>>> import numpy as np
>>> np.set_printoptions(precision=3, suppress=True, linewidth=100, legacy="1.25")
>>> m1 = np.load("x.npy")
>>> print(m1)
[[ 0.15  0.77  0.06  0.75  0.26 -0.48 -0.9   0.52]
 [ 0.15  3.92  0.51  3.    0.71 -1.83 -0.9   2.92]
 [ 0.84 -3.36 -1.41 -2.58 -0.84  0.6   0.51 -1.5 ]
 [-0.71  3.57  1.18  2.47  0.6  -0.82  0.56  2.08]
 [ 0.01  0.84  0.16  0.7   0.21 -0.37 -0.43  0.54]
 [-0.3   2.94  0.78  2.22  0.6  -0.96 -0.42  1.8 ]
 [-0.38  0.21  0.46  0.25  0.21  0.29 -0.31 -0.34]
 [-0.26 -1.33  0.07 -0.95 -0.13  0.83  0.08 -1.28]
 [ 0.04 -0.35 -0.02 -0.11  0.07  0.11 -0.61 -0.38]
 [-1.72 -0.42  1.64 -0.34  0.3   1.9   0.7  -2.04]
 [-1.05 -1.54  0.78 -1.2  -0.07  1.71  0.75 -2.14]
 [ 1.08 -2.1  -1.44 -1.62 -0.66 -0.18  0.18 -0.36]
 [ 0.39 -2.8  -0.66 -1.74 -0.25  0.81 -1.23 -2.02]
 [-0.3   3.22  0.69  2.16  0.4  -1.08  0.69  2.3 ]
 [ 0.26 -0.84 -0.64 -1.12 -0.66  0.1   2.14  0.2 ]]
>>> Uu, s, Vt = np.linalg.svd(m1)
>>> evecs = Vt[:(s > 1e-8).sum()]
>>> rng = np.random.default_rng(9229)
>>> vec = m1[9] + 3 * m1[11] + rng.integers(2) * np.eye(8)[0]
>>> print(vec)
[ 2.52 -6.72 -2.68 -5.2  -1.68  1.36  1.24 -3.12]
>>> print(np.allclose(evecs.T @ evecs @ vec, vec))
False
>>> print(np.diag(evecs.T @ evecs))
[0.269 0.486 0.317 0.288 0.068 0.255 0.893 0.425]
>>> print(round(float(np.linalg.norm(vec - evecs.T @ evecs @ vec)), 3))
0.855
>>> blk = np.stack([m1, 4 * m1, m1[::-1]])
>>> print(np.linalg.norm(blk, axis=(1, 2)))
[14.325 57.298 14.325]
>>> Uu, s, Vt = np.linalg.svd(m1)
>>> print(np.argmax(s[:-1] / (s[1:] + 1e-6)) + 1)
3
>>> A2 = Uu[:, :3] @ np.diag(s[:3]) @ Vt[:3]
>>> print(np.linalg.matrix_rank(m1, rtol=0.05))
3
>>> rank = np.linalg.matrix_rank(m1)
>>> print(rank)
3
>>> N = np.linalg.svd(m1)[2][rank:].T
>>> print([int(np.linalg.matrix_rank(np.delete(m1, i, axis=0))) for i in range(15)])
[3, 3, 3, 3, 3, 3, 3, 3, 3, 3, 3, 3, 3, 3, 3]
>>> print(np.linalg.matrix_rank(m1.T @ m1), np.linalg.matrix_rank(m1 @ m1.T))
3 3
>>> print([int(np.linalg.matrix_rank(m1[:i])) for i in range(1, len(m1) + 1)])
[1, 2, 3, 3, 3, 3, 3, 3, 3, 3, 3, 3, 3, 3, 3]
>>> F = np.loadtxt("layer5.csv", delimiter=",")
>>> print(F)
[[ 1.  1. -1. -1. -1. -1.  1.  1.]
 [ 1. -1. -1.  1.  1. -1. -1.  1.]
 [ 1.  1. -1. -1.  1.  1. -1. -1.]
 [ 1. -1.  1. -1. -1.  1. -1.  1.]
 [ 1.  1.  1.  1.  1.  1.  1.  1.]
 [ 1. -1.  1. -1.  1. -1.  1. -1.]
 [ 1.  1.  1.  1. -1. -1. -1. -1.]
 [ 1. -1. -1.  1. -1.  1.  1. -1.]]
>>> C2 = F.T @ F
>>> print(np.linalg.svd(F, compute_uv=False) ** 2)
[8. 8. 8. 8. 8. 8. 8. 8.]
>>> print((F @ F.T).shape)
(8, 8)
>>> print(np.linalg.matrix_rank(C2))
8
>>> print(np.linalg.eigvalsh(C2)[::-1])
[8. 8. 8. 8. 8. 8. 8. 8.]
>>> print(np.trace(C2), (F ** 2).sum())
64.0 64.0
>>> print(np.allclose(C2, C2.T))
True
>>> Q, evecs = np.linalg.qr(F[:, :6])[0], np.linalg.qr(F[:, 6:])[0]
>>> s = np.linalg.svd(Q.T @ evecs, compute_uv=False)
>>> print(np.degrees(np.arccos(s.clip(0, 1))))
[90. 90.]
>>> print(s.round(3) + 0)
[0. 0.]
>>> print(np.round(np.linalg.norm(Q @ Q.T - evecs @ evecs.T, 2), 3))
1.0
>>> vec = np.array([2, 0, 3, 2, 3, 0, 2, 3])
>>> target = F @ vec
>>> print(target)
[-1.  5. -5.  1. 15.  5. -1. -3.]
>>> print(np.linalg.solve(F.T, F[6]))
[ 0. -0.  0.  0.  0. -0.  1. -0.]
>>> print(np.linalg.norm(F, axis=0))
[2.828 2.828 2.828 2.828 2.828 2.828 2.828 2.828]
>>> print(F[:, 6] @ F[:, 3])
0.0
>>> A2 = F / np.linalg.norm(F, axis=1, keepdims=True)
>>> C2 = A2 @ A2.T
>>> print((np.abs(C2) > 0.9).astype(int))
[[1 0 0 0 0 0 0 0]
 [0 1 0 0 0 0 0 0]
 [0 0 1 0 0 0 0 0]
 [0 0 0 1 0 0 0 0]
 [0 0 0 0 1 0 0 0]
 [0 0 0 0 0 1 0 0]
 [0 0 0 0 0 0 1 0]
 [0 0 0 0 0 0 0 1]]
>>> print(np.linalg.norm(A2, axis=1))
[1. 1. 1. 1. 1. 1. 1. 1.]
>>> E = np.load("arr.npy")
>>> print(E)
[[-2  4 -1 -4 -3  5]
 [ 0 -2  0  1 -4 -4]
 [ 0  0  3 -2  5  0]
 [ 0  0  0 -2  4  5]
 [ 0  0  0  0  5  0]
 [ 0  0  0  0  0  0]]
>>> rank = np.linalg.matrix_rank(E)
>>> print(rank)
5
>>> N = np.linalg.svd(E)[2][rank:].T
>>> print(np.linalg.matrix_rank(E.T @ E), np.linalg.matrix_rank(E @ E.T))
5 5
>>> print(np.round(E @ N, 3) + 0)
[[0.]
 [0.]
 [0.]
 [0.]
 [0.]
 [0.]]
>>> print(np.allclose(E @ N, 0))
True
>>> print(np.round(N[:, 0] / N[np.abs(N[:, 0]).round(6).argmax(), 0], 3) + 0)
[ 1.     0.155 -0.345 -0.517  0.    -0.207]
>>> print(N.shape)
(6, 1)
>>> print(np.linalg.matrix_rank(E - E[0, 0] * np.eye(6)))
5
>>> print(np.prod(np.diag(E)), round(np.linalg.det(E), 3))
0 0.0
>>> print(np.sort(np.linalg.eigvals(E)))
[-2. -2. -2.  0.  3.  5.]
>>> print([int(np.linalg.matrix_rank(np.linalg.matrix_power(E, p))) for p in range(1, 7)])
[5, 5, 5, 5, 5, 5]
>>> print(E @ E)
[[  4 -16  -1  22 -46 -46]
 [  0   4   0  -4  -8  13]
 [  0   0   9  -2  32 -10]
 [  0   0   0   4  12 -10]
 [  0   0   0   0  25   0]
 [  0   0   0   0   0   0]]
>>> K = np.load("m.npy")
>>> print(K)
[[0. 1. 1. 1. 1. 1. 1. 1. 1. 1. 1.]
 [1. 0. 1. 1. 1. 1. 1. 1. 1. 1. 1.]
 [1. 1. 0. 1. 1. 1. 1. 1. 1. 1. 1.]
 [1. 1. 1. 0. 1. 1. 1. 1. 1. 1. 1.]
 [1. 1. 1. 1. 0. 1. 1. 1. 1. 1. 1.]
 [1. 1. 1. 1. 1. 0. 1. 1. 1. 1. 1.]
 [1. 1. 1. 1. 1. 1. 0. 1. 1. 1. 1.]
 [1. 1. 1. 1. 1. 1. 1. 0. 1. 1. 1.]
 [1. 1. 1. 1. 1. 1. 1. 1. 0. 1. 1.]
 [1. 1. 1. 1. 1. 1. 1. 1. 1. 0. 1.]
 [1. 1. 1. 1. 1. 1. 1. 1. 1. 1. 0.]]
>>> print(K.sum(axis=0))
[10. 10. 10. 10. 10. 10. 10. 10. 10. 10. 10.]
>>> low = np.diag(K.sum(axis=1)) - K
>>> print((np.linalg.eigvalsh(low) < 1e-8).sum())
1
>>> print(np.round(np.linalg.eigvalsh(low), 3) + 0)
[ 0. 11. 11. 11. 11. 11. 11. 11. 11. 11. 11.]
>>> print(K @ (-1.0) ** np.arange(11))
[0. 2. 0. 2. 0. 2. 0. 2. 0. 2. 0.]
>>> print(np.allclose(K @ K.T, K.T @ K))
True
>>> print((K @ K)[0])
[10.  9.  9.  9.  9.  9.  9.  9.  9.  9.  9.]
>>> vec = np.array([3, 3, 3, -2, 3, 5, -1, -2, -5, 4, 2])
>>> print(K @ vec)
[10. 10. 10. 15. 10.  8. 14. 15. 18.  9. 11.]
>>> print(K @ np.ones(11))
[10. 10. 10. 10. 10. 10. 10. 10. 10. 10. 10.]
>>> print(K @ (2 * vec))
[20. 20. 20. 30. 20. 16. 28. 30. 36. 18. 22.]
>>> print(K * vec)
[[ 0.  3.  3. -2.  3.  5. -1. -2. -5.  4.  2.]
 [ 3.  0.  3. -2.  3.  5. -1. -2. -5.  4.  2.]
 [ 3.  3.  0. -2.  3.  5. -1. -2. -5.  4.  2.]
 [ 3.  3.  3. -0.  3.  5. -1. -2. -5.  4.  2.]
 [ 3.  3.  3. -2.  0.  5. -1. -2. -5.  4.  2.]
 [ 3.  3.  3. -2.  3.  0. -1. -2. -5.  4.  2.]
 [ 3.  3.  3. -2.  3.  5. -0. -2. -5.  4.  2.]
 [ 3.  3.  3. -2.  3.  5. -1. -0. -5.  4.  2.]
 [ 3.  3.  3. -2.  3.  5. -1. -2. -0.  4.  2.]
 [ 3.  3.  3. -2.  3.  5. -1. -2. -5.  0.  2.]
 [ 3.  3.  3. -2.  3.  5. -1. -2. -5.  4.  0.]]
>>> vec = np.array([-2, -1, -2, -2, 0, -1, 1, 1, 0, -2, 2])
>>> target = K @ vec
>>> b, lr = np.zeros(11), 1 / np.linalg.norm(K, 2) ** 2
>>> for i in range(200):
...     b -= lr * K.T @ (K @ b - target)
...     if i % 50 == 0: print(i, round(np.linalg.norm(K @ b - target), 3))
... 
0 4.507
50 2.727
100 1.65
150 0.998
>>> print(b)
[-1.805 -0.939 -1.805 -1.805 -0.073 -0.939  0.793  0.793 -0.073 -1.805  1.659]
>>> print(round(np.linalg.cond(K), 3))
10.0
>>> J = np.loadtxt("mat.csv", delimiter=",")
>>> print(J)
[[ 1.792 -4.274  3.368  1.705  0.017 -4.133]
 [ 1.347 -0.58  -1.394 -3.481 -0.996  7.092]
 [-1.928 -2.738  1.759 -2.086  0.552  1.029]
 [-1.94  -0.705  2.468 -3.53   1.419  2.287]
 [ 2.815 -5.096  2.756  2.001 -1.357 -2.41 ]
 [-2.817  1.648  0.076 -2.732 -0.586  0.365]
 [-0.511 -0.656 -1.217 -1.837 -0.792  6.881]
 [ 1.374 -2.903  2.784  2.416 -2.141 -3.689]
 [ 1.94  -2.532  1.49   3.461 -2.967 -3.098]
 [-3.619 -2.719  3.237 -1.699  0.089  1.518]
 [-0.122 -0.295 -2.074 -2.278 -1.226  4.918]
 [ 0.224 -1.159 -2.453 -1.121  0.439  6.807]
 [ 1.342 -2.422  2.293  1.956 -0.859 -3.221]
 [-0.783  0.658 -2.173 -1.728 -0.523  5.084]
 [ 1.504 -4.141  2.289  3.997 -2.066 -3.673]
 [ 3.71  -5.817  3.126  1.687 -2.209 -3.494]
 [ 1.325 -3.403  1.99   2.515 -0.338 -2.304]
 [ 1.208 -5.619  2.702  1.138 -0.895 -3.833]
 [ 1.55  -3.156 -2.304 -3.598  1.945  6.284]
 [-2.989 -0.592  2.23  -1.761  0.659  0.903]
 [-4.117 -1.25   2.098 -0.99   3.011 -0.011]
 [ 1.716  0.302 -2.835 -1.874  0.017  6.589]
 [ 0.835 -0.603 -1.478 -2.668  0.513  4.35 ]
 [-2.697  1.004  2.847 -1.899  1.796  2.036]
 [ 1.314 -4.33   1.097  2.53  -0.586 -3.958]
 [-2.415 -0.357  2.737 -1.659  0.53  -0.228]
 [ 2.874 -3.487  2.422  2.873 -1.239 -2.492]
 [ 3.077 -3.685  2.993  0.637 -1.397 -2.132]
 [ 1.148 -5.472  3.44   2.605 -1.922 -3.318]
 [ 0.538 -3.931  3.015  2.031 -1.914 -2.073]
 [-3.25   1.259  2.437 -2.391  1.353  3.36 ]
 [-3.417  1.044 -0.398 -1.407  0.527  3.582]
 [-3.729 -2.443  1.633 -0.574 -0.367  2.152]
 [-0.326 -4.741  1.278  3.756  0.517 -4.027]
 [ 2.31  -1.265 -2.958 -2.013 -0.237  6.484]
 [-2.72   1.484  1.262 -1.047  0.584  1.823]
 [ 2.131 -5.44   4.109  4.526  0.29  -2.514]
 [ 0.637 -1.41  -0.427 -1.593  1.181  4.17 ]]
>>> W2 = J[[12, 9]].astype(float)
>>> for _ in range(4):
...     labels = np.linalg.norm(J[:, None] - W2, axis=-1).argmin(axis=1)
...     W2 = np.array([J[labels == j].mean(axis=0) for j in range(2)])
... 
>>> print(labels)
[0 1 1 1 0 1 1 0 0 1 1 1 0 1 0 0 0 0 1 1 1 1 1 1 0 1 0 0 0 0 1 1 1 0 1 1 0 1]
>>> print(np.abs(W2[1] - W2[0]).argmax())
5
>>> print(W2[1] - W2[0])
[-3.028  3.636 -2.432 -4.488  1.641  6.67 ]
